$ python -q
>>> import numpy as np
>>> np.set_printoptions(suppress=True, linewidth=140)
>>> def rnd(a):
...     return np.round(a, 2) + 0
... 
>>> feats = np.loadtxt("out18.csv", delimiter=",")
>>> feats
array([[  0.29,   2.75,  -6.89,   4.62, -10.32,   6.  ,   6.91,  -3.78,  -9.13,   5.97],
       [  0.46,  -0.76, -13.11,   0.86,   4.41,  -1.11,   4.02,   4.41,   5.11,  12.01],
       [  2.34,   4.52,  -1.41,   2.9 ,   4.13,   5.52,  -2.04,   3.16, -10.59, -13.78],
       [  5.65,  -0.94,  -1.43,   2.03,  11.96,  -2.06,  -0.33,  -4.29, -12.33,   6.56],
       [ -6.99,   5.9 ,   3.7 ,   0.71,   0.98,  -0.86, -11.64, -10.84,   0.03,  -6.89],
       [ -1.63, -10.34,  -8.28,   8.48,  -2.98,   3.55,  -1.18,  10.2 ,  -1.76,  -4.47],
       [  5.91,   6.03,   1.36,   2.29,   9.77,   9.4 ,  -3.53,  -4.29,  -9.95,   2.83],
       [  6.5 ,  -1.72,  -3.37,   0.19,  14.44,  -3.21,  -9.16,  -2.49,  -3.84,  -4.42],
       [ -1.35,   4.09,  -4.71,  -5.59,   1.87,   3.32, -12.3 ,  -1.67, -10.5 ,   7.02],
       [ -1.76,  10.09,  10.97,   3.24,   3.73,   2.61,  -9.06,   6.74,  -0.81,  -3.94],
       [  1.41,   5.38,  -5.03,  -2.49,  -9.47,  -1.32,   6.83,   0.73,  -5.02,  13.18],
       [  0.18,   6.08,  -3.47,   0.27,   2.23,  -3.34,   4.77,  -4.17, -16.86,   3.23],
       [  4.05,   1.88,  -2.45,  -4.12,  -2.57,   8.5 ,  13.23,  -5.65,   1.27,   8.35]])
>>> Y = np.c_[feats[:, :9] @ np.array([[2, 2, 3, 0, -3, -1, 3, 3, -1],
...     [0, -1, 0, 0, 2, -3, -2, -2, 1],
...     [3, -3, -1, 1, 3, 3, 0, 1, -3],
...     [1, -1, -2, -3, -3, -3, -1, -3, -2],
...     [2, 2, 3, 2, 2, -1, 3, -2, -1],
...     [0, -3, 3, -3, 0, 2, 2, -2, -3],
...     [1, 3, 1, 3, 0, 1, -2, 3, 3],
...     [3, -3, 1, 0, -1, -3, -1, -3, -2],
...     [-3, -2, -3, 2, 0, -2, -1, 0, -1]]), np.array([3, -2, -2, 0, 0, -2, -2, 0, -3, -1, 0, -2, -3])]
>>> rnd(Y)
array([[-13.15,  25.57,  16.08, -56.92, -46.76,  15.76, -29.12,  15.33,  43.63,   3.  ],
       [-26.81,  40.91,  15.77,  18.74, -40.4 , -66.15,  -4.51, -20.56,  33.44,  -2.  ],
       [ 50.82,  -1.23,  64.47, -45.71,  -5.81, -12.26,  30.02, -47.03, -21.93,  -2.  ],
       [ 56.75,  81.14,  76.39,  -3.07,  -1.  ,   7.91,  65.84,   3.39,   7.78,   0.  ],
       [-44.46, -29.61, -48.3 , -28.75,  54.54,  16.38,   1.83, -33.84, -11.3 ,   0.  ],
       [  9.12, -23.79,   2.44, -57.39, -82.23, -35.81,  -0.61, -53.21, -30.68,  -2.  ],
       [ 51.18,  12.94,  91.33, -44.66,  15.37,  11.48,  72.79, -35.9 , -38.57,  -2.  ],
       [ 26.85,  50.82,  56.05,  -0.59,  -2.25, -26.89,  84.3 , -23.47, -21.96,   0.  ],
       [ -4.49,  -4.18,  44.94, -52.06,  20.28,  10.2 ,  42.38, -42.44,  -4.14,  -3.  ],
       [ 53.68, -95.91,  -3.6 , -27.92,  49.37, -31.49,  -0.1 , -84.29, -78.95,  -1.  ],
       [ -9.62,  28.38,   4.49,  -2.09, -20.76,  -3.66, -44.46,  35.79,  61.52,   0.  ],
       [ 37.52,  79.44,  51.32,  -9.21,   9.03,  12.45,  -0.39,  13.14,  63.07,  -2.  ],
       [-16.04,  41.15,  44.4 ,  21.5 ,  -2.87,  42.53,  -0.28,  63.08,  40.21,  -3.  ]])
>>> rnd(np.linalg.norm(np.linalg.qr(feats)[0].T @ Y, axis=0) ** 2 / ((Y ** 2).sum(axis=0) + 1e-12))
array([1.  , 1.  , 1.  , 1.  , 1.  , 1.  , 1.  , 1.  , 1.  , 0.82])
>>> print(np.linalg.matrix_rank(np.c_[feats, Y]))
11
